% python3 -q
>>> import numpy as np
>>> np.set_printoptions(suppress=True, linewidth=140)
>>> def rnd(a):
...     return np.round(a, 3) + 0
... 
>>> arr = np.loadtxt("mat.csv", delimiter=",")
>>> arr
array([[ 1.,  0.,  0.,  0.,  0.],
       [ 0.,  1.,  0.,  0.,  0.],
       [ 2.,  3.,  1.,  0.,  0.],
       [ 1., -1.,  3.,  1.,  0.],
       [-1.,  3.,  2.,  0.,  1.]])
>>> print(np.linalg.matrix_rank(arr - arr[0, 0] * np.eye(5)))
3
>>> print(rnd(np.sort(np.linalg.eigvals(arr))))
[1. 1. 1. 1. 1.]
>>> hat = np.triu(np.array([[0, 1, -3, -2, 0],
...     [-2, 1, 0, 3, 0],
...     [3, -2, -1, 0, 2],
...     [3, 2, -2, 3, -1],
...     [1, -1, 2, -1, 0]]), 1) + np.eye(5)
>>> A2 = hat @ arr @ np.linalg.inv(hat)
>>> rnd(np.poly(A2))
array([  1.,  -5.,  10., -10.,   5.,  -1.])
>>> np.linalg.matrix_rank(A2)
np.int64(5)
>>> print(rnd(np.linalg.det(A2)))
1.0
>>> r0 = np.array([2, -1, 0])
>>> np.cross(arr[1, :3], arr[4, :3])
array([ 2., -0.,  1.])
>>> np.polyval(r0, arr[1])
array([0., 1., 0., 0., 0.])
>>> evals, V = np.linalg.eig(arr)
>>> arr @ V[:, 0] - evals[0] * V[:, 0]
array([0., 0., 0., 0., 0.])
>>> rnd(np.sort(np.linalg.eigvals(arr @ arr)))
array([1., 1., 1., 1., 1.])
>>> theta = np.radians(120)
>>> R = np.eye(5)
>>> R[0, 0] = R[1, 1] = np.cos(theta)
>>> R[0, 1], R[1, 0] = -np.sin(theta), np.sin(theta)
>>> print(rnd(R))
[[-0.5   -0.866  0.     0.     0.   ]
 [ 0.866 -0.5    0.     0.     0.   ]
 [ 0.     0.     1.     0.     0.   ]
 [ 0.     0.     0.     1.     0.   ]
 [ 0.     0.     0.     0.     1.   ]]
>>> A2 = arr @ R.T
>>> rnd(np.linalg.svd(arr, compute_uv=False)), rnd(np.linalg.svd(A2, compute_uv=False))
(array([4.985, 3.426, 2.513, 0.312, 0.075]), array([4.985, 3.426, 2.513, 0.312, 0.075]))
>>> feats = np.array([[-2.0, 2.0, 0.0, 0.0, 0.0],
...     [2.0, -2.0, 2.0, 0.0, 0.0],
...     [0.0, 2.0, 0.0, 2.0, 0.0],
...     [0.0, 0.0, 2.0, 2.0, 2.0],
...     [0.0, 0.0, 0.0, 2.0, 1.0]])
>>> feats
array([[-2.,  2.,  0.,  0.,  0.],
       [ 2., -2.,  2.,  0.,  0.],
       [ 0.,  2.,  0.,  2.,  0.],
       [ 0.,  0.,  2.,  2.,  2.],
       [ 0.,  0.,  0.,  2.,  1.]])
>>> evals, V = np.linalg.eig(feats)
>>> print(rnd(np.sort(np.linalg.eigvals(np.linalg.inv(feats)))))
[-3.177 -0.547 -0.218  0.232  0.711]
>>> rnd(feats @ V[:, 0] - evals[0] * V[:, 0])
array([0., 0., 0., 0., 0.])
>>> rnd(np.sort(np.linalg.eigvals(feats.T)))
array([-4.578, -1.829, -0.315,  1.407,  4.315])
>>> theta = np.radians(30)
>>> R = np.eye(5)
>>> R[3, 3] = R[4, 4] = np.cos(theta)
>>> R[3, 4], R[4, 3] = -np.sin(theta), np.sin(theta)
>>> rnd(R)
array([[ 1.   ,  0.   ,  0.   ,  0.   ,  0.   ],
       [ 0.   ,  1.   ,  0.   ,  0.   ,  0.   ],
       [ 0.   ,  0.   ,  1.   ,  0.   ,  0.   ],
       [ 0.   ,  0.   ,  0.   ,  0.866, -0.5  ],
       [ 0.   ,  0.   ,  0.   ,  0.5  ,  0.866]])
>>> A2 = feats @ R.T
>>> rnd(np.abs(A2 - feats).max(axis=0))
array([0.   , 0.   , 0.   , 1.268, 1.   ])
>>> rnd(np.linalg.det(R)), rnd(np.trace(R))
(np.float64(1.0), np.float64(4.732))
>>> np.allclose(feats @ feats.T, A2 @ A2.T)
True
>>> A2 = np.array([[0, 2, 1], [0, 0, 2]])
>>> W2 = np.kron(A2, feats)
>>> W2
array([[-0.,  0.,  0.,  0.,  0., -4.,  4.,  0.,  0.,  0., -2.,  2.,  0.,  0.,  0.],
       [ 0., -0.,  0.,  0.,  0.,  4., -4.,  4.,  0.,  0.,  2., -2.,  2.,  0.,  0.],
       [ 0.,  0.,  0.,  0.,  0.,  0.,  4.,  0.,  4.,  0.,  0.,  2.,  0.,  2.,  0.],
       [ 0.,  0.,  0.,  0.,  0.,  0.,  0.,  4.,  4.,  4.,  0.,  0.,  2.,  2.,  2.],
       [ 0.,  0.,  0.,  0.,  0.,  0.,  0.,  0.,  4.,  2.,  0.,  0.,  0.,  2.,  1.],
       [-0.,  0.,  0.,  0.,  0., -0.,  0.,  0.,  0.,  0., -4.,  4.,  0.,  0.,  0.],
       [ 0., -0.,  0.,  0.,  0.,  0., -0.,  0.,  0.,  0.,  4., -4.,  4.,  0.,  0.],
       [ 0.,  0.,  0.,  0.,  0.,  0.,  0.,  0.,  0.,  0.,  0.,  4.,  0.,  4.,  0.],
       [ 0.,  0.,  0.,  0.,  0.,  0.,  0.,  0.,  0.,  0.,  0.,  0.,  4.,  4.,  4.],
       [ 0.,  0.,  0.,  0.,  0.,  0.,  0.,  0.,  0.,  0.,  0.,  0.,  0.,  4.,  2.]])
>>> print(rnd(np.linalg.norm(W2, 2)), rnd(np.linalg.norm(A2, 2) * np.linalg.norm(feats, 2)))
11.727 11.727
>>> hat = np.triu(np.array([[-1, 1, -2, 0, -2],
...     [3, -1, -3, -2, 1],
...     [-1, -2, -3, 0, 3],
...     [2, 3, 0, -2, -3],
...     [1, 2, 2, 0, 0]]), 1) + np.eye(5)
>>> A2 = hat @ feats @ np.linalg.inv(hat)
>>> print(A2)
[[  0.  -4. -10. -16. -16.]
 [  2. -10. -28. -28.  11.]
 [  0.   2.   6.  12.  19.]
 [  0.   0.   2.  -4. -19.]
 [  0.   0.   0.   2.   7.]]
>>> np.linalg.cond(A2) > 100
np.True_
>>> m1 = np.array([[3, 0, 0, 0, 0],
...     [0, 0, 0, 0, 0],
...     [0, 0, -4, 0, 0],
...     [0, 0, 0, 4, 0],
...     [0, 0, 0, 0, 4]])
>>> # splits into 5 blocks
>>> evals, V = np.linalg.eigh(m1)
>>> print(V.T @ V)
[[1. 0. 0. 0. 0.]
 [0. 1. 0. 0. 0.]
 [0. 0. 1. 0. 0.]
 [0. 0. 0. 1. 0.]
 [0. 0. 0. 0. 1.]]
>>> (evals > 1e-8).sum(), (evals < -1e-8).sum()
(np.int64(3), np.int64(1))
>>> rnd(np.linalg.svd(m1, compute_uv=False))
array([4., 4., 4., 3., 0.])
>>> evals.sum(), np.trace(m1)
(np.float64(7.0), np.int64(7))
>>> V.T @ m1 @ V
array([[-4.,  0.,  0.,  0.,  0.],
       [ 0.,  0.,  0.,  0.,  0.],
       [ 0.,  0.,  3.,  0.,  0.],
       [ 0.,  0.,  0.,  4.,  0.],
       [ 0.,  0.,  0.,  0.,  4.]])
>>> rnd(np.linalg.eigvalsh(m1 + 4 * np.eye(5)))
array([0., 4., 7., 8., 8.])
>>> np.unique(evals.round(6) + 0, return_counts=True)[1]
array([1, 1, 1, 2])
